% ipython --no-banner

In [1]: import numpy as np

In [2]: import numpy.linalg as la

In [3]: np.set_printoptions(precision=2, suppress=True, linewidth=100, floatmode="fixed")

In [4]: data = np.load("layer15.npy")

In [5]: print(data)
[[0 0 1 0]
 [0 0 0 1]
 [1 0 0 0]
 [0 1 0 0]]

In [6]: w, vecs = la.eigh(data)

In [7]: print(np.round(vecs.T @ data @ vecs, 2) + 0)
[[-1.00  0.00  0.00  0.00]
 [ 0.00 -1.00  0.00  0.00]
 [ 0.00  0.00  1.00  0.00]
 [ 0.00  0.00  0.00  1.00]]

In [8]: print(np.unique(w.round(6) + 0, return_counts=True)[1])
[2 2]

In [9]: print(la.svd(data, compute_uv=False))
[1.00 1.00 1.00 1.00]

In [10]: print(data @ data)
[[1 0 0 0]
 [0 1 0 0]
 [0 0 1 0]
 [0 0 0 1]]

In [11]: print(round(float(la.det(data)), 2))
1.0

In [12]: print(round(float(la.eigvalsh(data).min()), 2))
-1.0

In [13]: print(np.all(la.eigvalsh(data) > 0))
False

In [14]: rng = np.random.default_rng(1423)

In [15]: lab = rng.permutation(4)

In [16]: print(lab)
[2 3 0 1]

In [17]: A2 = data[lab][:, lab]

In [18]: print(np.sort(np.abs(la.eigvals(A2))))
[1.00 1.00 1.00 1.00]

In [19]: print(la.matrix_power(data, 100))
[[1 0 0 0]
 [0 1 0 0]
 [0 0 1 0]
 [0 0 0 1]]

In [20]: print(data @ np.ones(4))
[1.00 1.00 1.00 1.00]

In [21]: p = np.eye(4)[2]

In [22]: for _ in range(3):
    ...:     p = p @ data
    ...:     print(p.round(2))
    ...: 
[1.00 0.00 0.00 0.00]
[0.00 0.00 1.00 0.00]
[1.00 0.00 0.00 0.00]

In [23]: m1 = np.load("m.npy")

In [24]: print(m1)
[[0.10 0.30]
 [0.30 0.90]]

In [25]: print([round(float(x), 2) for x in la.svd(m1, compute_uv=False)[:3]])
[1.0, 0.0]

In [26]: print(la.cond(m1) > 100)
True

In [27]: w, vecs = la.eigh(m1)

In [28]: print(w.sum(), np.trace(m1))
1.0 1.0

In [29]: print(np.unique(w.round(6) + 0, return_counts=True)[1])
[1 1]

In [30]: print(np.round(la.svd(m1, compute_uv=False), 2) + 0)
[1.00 0.00]

In [31]: print(np.unique(m1.round(6), axis=0).shape)
(2, 2)

In [32]: print(m1 @ la.pinv(m1) @ m1)
[[0.10 0.30]
 [0.30 0.90]]

In [33]: blk = np.stack([m1, 4 * m1, m1[::-1]])

In [34]: print(la.matrix_rank(blk.reshape(3, -1)))
2

In [35]: print(la.matrix_rank(blk))
[1 1 1]

In [36]: print(blk.shape)
(3, 2, 2)

In [37]: X = np.load("case4.npy")

In [38]: print(X)
[[ 0.32  0.32 -0.11 -0.32]
 [ 0.32  0.32 -0.11 -0.32]
 [-0.11 -0.11  0.04  0.11]
 [-0.32 -0.32  0.11  0.32]]

In [39]: print(X.reshape(-1, 2))
[[ 0.32  0.32]
 [-0.11 -0.32]
 [ 0.32  0.32]
 [-0.11 -0.32]
 [-0.11 -0.11]
 [ 0.04  0.11]
 [-0.32 -0.32]
 [ 0.11  0.32]]

In [40]: print(X.reshape(2, -1))
[[ 0.32  0.32 -0.11 -0.32  0.32  0.32 -0.11 -0.32]
 [-0.11 -0.11  0.04  0.11 -0.32 -0.32  0.11  0.32]]

In [41]: blk = X.reshape(4, 2, -1)

In [42]: print(np.einsum("ihd,ihd->ih", blk, blk))
[[0.21 0.11]
 [0.21 0.11]
 [0.02 0.01]
 [0.21 0.11]]

In [43]: print(blk[:, 0])
[[ 0.32  0.32]
 [ 0.32  0.32]
 [-0.11 -0.11]
 [-0.32 -0.32]]

In [44]: print(np.swapaxes(blk, 1, 2)[0])
[[ 0.32 -0.11]
 [ 0.32 -0.32]]

In [45]: print(np.einsum("ihd,jhd->hij", blk, blk).shape)
(2, 4, 4)

In [46]: w, vecs = la.eigh(X)

In [47]: x = np.array([1, 2, -2, 2])

In [48]: print(round(float(x @ X @ x), 2))
0.89

In [49]: print(round(np.abs(X).sum(axis=1).max(), 2), round(float(np.abs(w).max()), 2))
1.07 1.0

In [50]: print(la.cond(X) > 100)
True

In [51]: print(round(la.norm(X, 2) / la.norm(X), 2))
1.0

In [52]: J = np.load("run19.npy")

In [53]: print(J)
[[ 3.26  3.51  3.37]
 [ 1.67  3.20  2.79]
 [ 2.90  3.03  2.71]
 [ 3.43  3.45  3.67]
 [ 2.75  2.92  3.05]
 [ 3.15  2.22  3.00]
 [ 3.14  2.00  2.72]
 [ 3.40  3.18  2.66]
 [ 2.79  2.61  2.49]
 [ 2.63  3.21  2.78]
 [ 3.14  2.97  2.99]
 [ 3.32  2.63  3.26]
 [-1.11  0.61  1.80]
 [-0.77  1.21  2.01]
 [-0.80  1.30  1.83]
 [-0.59  1.25  1.59]
 [-1.00  0.97  1.29]
 [-1.16  0.89  2.31]
 [-0.84  0.38  2.00]
 [-1.05  0.99  2.11]
 [-1.60  1.02  1.71]
 [-0.79  1.56  2.25]
 [-1.34  0.84  2.22]
 [-2.05  1.53  1.83]]

In [54]: lab = rng.permutation(3)

In [55]: A2 = J[:, lab] * rng.choice([-1, 1], 3)

In [56]: print(A2)
[[-3.37  3.51  3.26]
 [-2.79  3.20  1.67]
 [-2.71  3.03  2.90]
 [-3.67  3.45  3.43]
 [-3.05  2.92  2.75]
 [-3.00  2.22  3.15]
 [-2.72  2.00  3.14]
 [-2.66  3.18  3.40]
 [-2.49  2.61  2.79]
 [-2.78  3.21  2.63]
 [-2.99  2.97  3.14]
 [-3.26  2.63  3.32]
 [-1.80  0.61 -1.11]
 [-2.01  1.21 -0.77]
 [-1.83  1.30 -0.80]
 [-1.59  1.25 -0.59]
 [-1.29  0.97 -1.00]
 [-2.31  0.89 -1.16]
 [-2.00  0.38 -0.84]
 [-2.11  0.99 -1.05]
 [-1.71  1.02 -1.60]
 [-2.25  1.56 -0.79]
 [-2.22  0.84 -1.34]
 [-1.83  1.53 -2.05]]

In [57]: Uu, _, vt = la.svd(J.T @ A2)

In [58]: print(np.round(la.lstsq(J, A2)[0], 2) + 0)
[[ 0.00  0.00  1.00]
 [ 0.00  1.00  0.00]
 [-1.00  0.00  0.00]]

In [59]: print(lab)
[2 1 0]
